>>> import numpy as np
>>> import numpy.linalg as la
>>> np.set_printoptions(suppress=True, linewidth=100)
>>> q, _ = la.qr(np.array([[-1.1, -1.5, -0.8, 0.0, 1.1],
...     [-0.5, -1.3, -0.1, -0.9, 0.0],
...     [0.3, -0.5, 2.1, -0.4, -0.9],
...     [0.8, 1.3, -1.4, -0.3, -0.9],
...     [1.3, -1.0, -0.8, -0.3, -1.0]]))
>>> vals = np.array([-3, 2, 2, 2, 0])
>>> K = q @ np.diag(vals) @ q.T
>>> K.round(2)
array([[-0.28, -0.26, -0.19,  0.55,  1.9 ],
       [-0.26,  1.4 ,  0.58,  0.87,  0.8 ],
       [-0.19,  0.58,  1.36, -0.8 , -0.45],
       [ 0.55,  0.87, -0.8 ,  0.71, -1.29],
       [ 1.9 ,  0.8 , -0.45, -1.29, -0.18]])
>>> # symmetric, so the eigenvalues are real
>>> rng = np.random.default_rng(38736)
>>> idx = rng.permutation(5)
>>> idx
array([0, 3, 2, 4, 1])
>>> A2 = K[idx][:, idx]
>>> np.allclose(A2, K)
False
>>> np.round(np.diag(A2), 2)
array([-0.28,  0.71,  1.36, -0.18,  1.4 ])
>>> np.round(la.det(A2), 2), round(float(la.det(K[idx])), 2)
(np.float64(-0.0), -0.0)
>>> U, sigma, Vt = la.svd(K)
>>> vecs = Vt[:(sigma > 1e-8).sum()]
>>> x = K[4] + -3 * K[0] + rng.integers(2) * np.eye(5)[1]
>>> x.round(2)
array([ 2.75,  2.58,  0.13, -2.95, -5.89])
>>> np.round(vecs.T @ vecs, 2)
array([[ 0.64,  0.22, -0.31, -0.29,  0.03],
       [ 0.22,  0.86,  0.19,  0.18, -0.02],
       [-0.31,  0.19,  0.74, -0.25,  0.03],
       [-0.29,  0.18, -0.25,  0.77,  0.02],
       [ 0.03, -0.02,  0.03,  0.02,  1.  ]])
>>> np.round(np.diag(vecs.T @ vecs), 2)
array([0.64, 0.86, 0.74, 0.77, 1.  ])
>>> np.allclose(vecs.T @ vecs @ x, x)
False
>>> vals, vecs = la.eigh(K)
>>> np.round(vecs.T @ K @ vecs, 2) + 0
array([[-3.,  0.,  0.,  0.,  0.],
       [ 0.,  0.,  0.,  0.,  0.],
       [ 0.,  0.,  2.,  0.,  0.],
       [ 0.,  0.,  0.,  2.,  0.],
       [ 0.,  0.,  0.,  0.,  2.]])
>>> rank = la.matrix_rank(K)
>>> rank
np.int64(4)
>>> ns = la.svd(K)[2][rank:].T
>>> la.matrix_rank(K.T @ K), la.matrix_rank(K @ K.T)
(np.int64(4), np.int64(4))
>>> np.round(ns @ ns.T, 2) + 0
array([[ 0.36, -0.22,  0.31,  0.29, -0.03],
       [-0.22,  0.14, -0.19, -0.18,  0.02],
       [ 0.31, -0.19,  0.26,  0.25, -0.03],
       [ 0.29, -0.18,  0.25,  0.23, -0.02],
       [-0.03,  0.02, -0.03, -0.02,  0.  ]])
>>> np.round(K @ ns, 2) + 0
array([[0.],
       [0.],
       [0.],
       [0.],
       [0.]])
>>> np.allclose(K @ ns, 0)
True
>>> A2 = np.array([[-0.4],
...     [-0.4],
...     [-0.5],
...     [-0.5],
...     [-0.2],
...     [2.4],
...     [-1.3],
...     [0.8],
...     [-1.1],
...     [-2.2],
...     [2.0],
...     [-1.1],
...     [-0.4]])
>>> cent = np.array([[1.0, 1.6, 0.4, -1.3, -0.2, -0.4, -0.5, 1.4, 2.1, -0.9, -0.7, 1.5, 0.0]])
>>> m1 = A2 @ cent
>>> m1.round(2)
array([[-0.4 , -0.64, -0.16,  0.52,  0.08,  0.16,  0.2 , -0.56, -0.84,  0.36,  0.28, -0.6 ,  0.  ],
       [-0.4 , -0.64, -0.16,  0.52,  0.08,  0.16,  0.2 , -0.56, -0.84,  0.36,  0.28, -0.6 ,  0.  ],
       [-0.5 , -0.8 , -0.2 ,  0.65,  0.1 ,  0.2 ,  0.25, -0.7 , -1.05,  0.45,  0.35, -0.75,  0.  ],
       [-0.5 , -0.8 , -0.2 ,  0.65,  0.1 ,  0.2 ,  0.25, -0.7 , -1.05,  0.45,  0.35, -0.75,  0.  ],
       [-0.2 , -0.32, -0.08,  0.26,  0.04,  0.08,  0.1 , -0.28, -0.42,  0.18,  0.14, -0.3 ,  0.  ],
       [ 2.4 ,  3.84,  0.96, -3.12, -0.48, -0.96, -1.2 ,  3.36,  5.04, -2.16, -1.68,  3.6 ,  0.  ],
       [-1.3 , -2.08, -0.52,  1.69,  0.26,  0.52,  0.65, -1.82, -2.73,  1.17,  0.91, -1.95,  0.  ],
       [ 0.8 ,  1.28,  0.32, -1.04, -0.16, -0.32, -0.4 ,  1.12,  1.68, -0.72, -0.56,  1.2 ,  0.  ],
       [-1.1 , -1.76, -0.44,  1.43,  0.22,  0.44,  0.55, -1.54, -2.31,  0.99,  0.77, -1.65,  0.  ],
       [-2.2 , -3.52, -0.88,  2.86,  0.44,  0.88,  1.1 , -3.08, -4.62,  1.98,  1.54, -3.3 ,  0.  ],
       [ 2.  ,  3.2 ,  0.8 , -2.6 , -0.4 , -0.8 , -1.  ,  2.8 ,  4.2 , -1.8 , -1.4 ,  3.  ,  0.  ],
       [-1.1 , -1.76, -0.44,  1.43,  0.22,  0.44,  0.55, -1.54, -2.31,  0.99,  0.77, -1.65,  0.  ],
       [-0.4 , -0.64, -0.16,  0.52,  0.08,  0.16,  0.2 , -0.56, -0.84,  0.36,  0.28, -0.6 ,  0.  ]])
>>> A2 = np.array([[1, 3],
...     [5, 2],
...     [4, 2],
...     [0, 2],
...     [2, 4],
...     [0, 0],
...     [0, 1],
...     [5, 1],
...     [3, 2],
...     [3, 4],
...     [0, 0],
...     [5, 3],
...     [2, 2]])
>>> np.round(np.einsum("ij,ij->i", m1, m1), 2)
array([ 2.52,  2.52,  3.94,  3.94,  0.63, 90.89, 26.67, 10.1 , 19.09, 76.38, 63.12, 19.09,  2.52])
>>> A2 @ m1
Traceback (most recent call last):
  File "<python-input-37>", line 1, in <module>
    A2 @ m1
    ~~~^~~~
ValueError: matmul: Input operand 1 has a mismatch in its core dimension 0, with gufunc signature (n?,k),(k,m?)->(n?,m?) (size 13 is different from 2)
>>> W = np.array([[-1, 2, 0],
...     [-3, -1, 2],
...     [2, 1, 3],
...     [-1, -2, -2],
...     [-1, -1, 3],
...     [-2, -2, 1],
...     [3, 3, 0],
...     [-3, 2, -3],
...     [2, -3, 3],
...     [-3, 2, 1],
...     [-3, 0, -2],
...     [2, -1, -2],
...     [-1, 2, -2]])
>>> c = np.array([-2, -3, -3])
>>> hid = np.maximum(m1 @ W + c, 0)
>>> la.matrix_rank(hid)
np.int64(3)
>>> hid.round(2)
array([[ 0.  ,  0.  ,  0.  ],
       [ 0.  ,  0.  ,  0.  ],
       [ 0.  ,  0.  ,  0.  ],
       [ 0.  ,  0.  ,  0.  ],
       [ 0.  ,  0.  ,  0.  ],
       [ 6.64,  0.  , 10.44],
       [ 0.  ,  2.07,  0.  ],
       [ 0.88,  0.  ,  1.48],
       [ 0.  ,  1.29,  0.  ],
       [ 0.  ,  5.58,  0.  ],
       [ 5.2 ,  0.  ,  8.2 ],
       [ 0.  ,  1.29,  0.  ],
       [ 0.  ,  0.  ,  0.  ]])
>>> (hid > 0).astype(int)
array([[0, 0, 0],
       [0, 0, 0],
       [0, 0, 0],
       [0, 0, 0],
       [0, 0, 0],
       [1, 0, 1],
       [0, 1, 0],
       [1, 0, 1],
       [0, 1, 0],
       [0, 1, 0],
       [1, 0, 1],
       [0, 1, 0],
       [0, 0, 0]])
>>> cent = np.array([[5, 5, 3], [3, 2, -2], [-3, -1, -5]])
>>> W @ cent
array([[  1,  -1,  -7],
       [-24, -19, -17],
       [  4,   9, -11],
       [ -5,  -7,  11],
       [-17, -10, -16],
       [-19, -15,  -7],
       [ 24,  21,   3],
       [  0,  -8,   2],
       [ -8,   1,  -3],
       [-12, -12, -18],
       [ -9, -13,   1],
       [ 13,  10,  18],
       [  7,   1,   3]])
>>> T = np.stack([hid, 5 * hid, hid[::-1]])
>>> np.round(la.norm(T, axis=(1, 2)), 2)
array([17.  , 85.01, 17.  ])
>>> T.shape
(3, 13, 3)
>>> np.round(T.sum(axis=0), 2)
array([[ 0.  ,  0.  ,  0.  ],
       [ 0.  ,  1.29,  0.  ],
       [ 5.2 ,  0.  ,  8.2 ],
       [ 0.  ,  5.58,  0.  ],
       [ 0.  ,  1.29,  0.  ],
       [40.72,  0.  , 64.12],
       [ 0.  , 14.49,  0.  ],
       [11.92,  0.  , 19.32],
       [ 0.  ,  7.74,  0.  ],
       [ 0.  , 33.48,  0.  ],
       [31.2 ,  0.  , 49.2 ],
       [ 0.  ,  7.74,  0.  ],
       [ 0.  ,  0.  ,  0.  ]])
>>> (T @ hid.T).shape
(3, 13, 13)
>>> r0, g = m1[5], m1[2]
>>> np.round(r0 @ g, 2)
np.float64(-18.94)
>>> np.round(r0 @ r0, 2)
np.float64(90.89)
>>> pr = (r0 @ g) / (r0 @ r0) * r0
>>> pr.round(2)
array([-0.5 , -0.8 , -0.2 ,  0.65,  0.1 ,  0.2 ,  0.25, -0.7 , -1.05,  0.45,  0.35, -0.75, -0.  ])
>>> np.round(g - pr, 2) + 0
array([0., 0., 0., 0., 0., 0., 0., 0., 0., 0., 0., 0., 0.])
>>> idx = rng.permutation(13)
>>> idx
array([11,  2,  4,  7,  0,  5, 10,  3,  6,  8, 12,  9,  1])
>>> A2 = m1[idx][:, idx]
>>> np.round(np.trace(A2), 2)
np.float64(-3.12)
>>> np.round(np.sort(np.abs(la.eigvals(A2))), 2) + 0
array([0.  , 0.  , 0.  , 0.  , 0.  , 0.  , 0.  , 0.  , 0.  , 0.  , 0.  , 0.  , 3.12])
>>> J = np.loadtxt("test18.csv", delimiter=",")
>>> J
array([[ 0., -2., -1., -1.,  3.],
       [ 0.,  0.,  3.,  0., -3.],
       [ 0.,  0.,  0.,  0., -3.],
       [ 0.,  0.,  0.,  0.,  0.],
       [ 0.,  0.,  0.,  0.,  0.]])
>>> # triangular
>>> x = np.array([3, 0, 3, 0, 3])
>>> la.norm(J @ x) <= la.norm(J, 2) * la.norm(x) + 1e-9
np.True_
>>> J @ (2 * x)
array([ 12.,   0., -18.,   0.,   0.])
>>> np.sign((J @ x).round(6))
array([ 1.,  0., -1.,  0.,  0.])
>>> U, sigma, Vt = la.svd(J)
>>> sigma.round(2)
array([5.9 , 2.16, 1.58, 0.  , 0.  ])
>>> np.argmax(sigma[:-1] / (sigma[1:] + 1e-6)) + 1
np.int64(3)
>>> A2 = U[:, :3] @ np.diag(sigma[:3]) @ Vt[:3]
>>> la.matrix_rank(J, rtol=0.05)
np.int64(3)
>>> round(np.abs(J - A2).max(), 2)
np.float64(0.0)
>>> A2 = np.array([[1, 4, -1], [-7, -5, 9]])
>>> cent = np.kron(A2, J)
>>> la.matrix_rank(cent)
np.int64(6)
>>> A2 = np.array([[-5, 1, 0], [4, 2, -4], [-4, -4, 4], [3, 2, 2], [-3, 3, 2]])
>>> la.matrix_rank(np.vstack([J, A2.T]))
np.int64(5)
>>> np.einsum("ik,kj->ji", J, A2)
array([[-16.,  -3.,   9.,   0.,   0.],
       [  7., -21.,  -9.,   0.,   0.],
       [  8.,   6.,  -6.,   0.,   0.]])
>>> A2.T @ J.T
array([[-16.,  -3.,   9.,   0.,   0.],
       [  7., -21.,  -9.,   0.,   0.],
       [  8.,   6.,  -6.,   0.,   0.]])
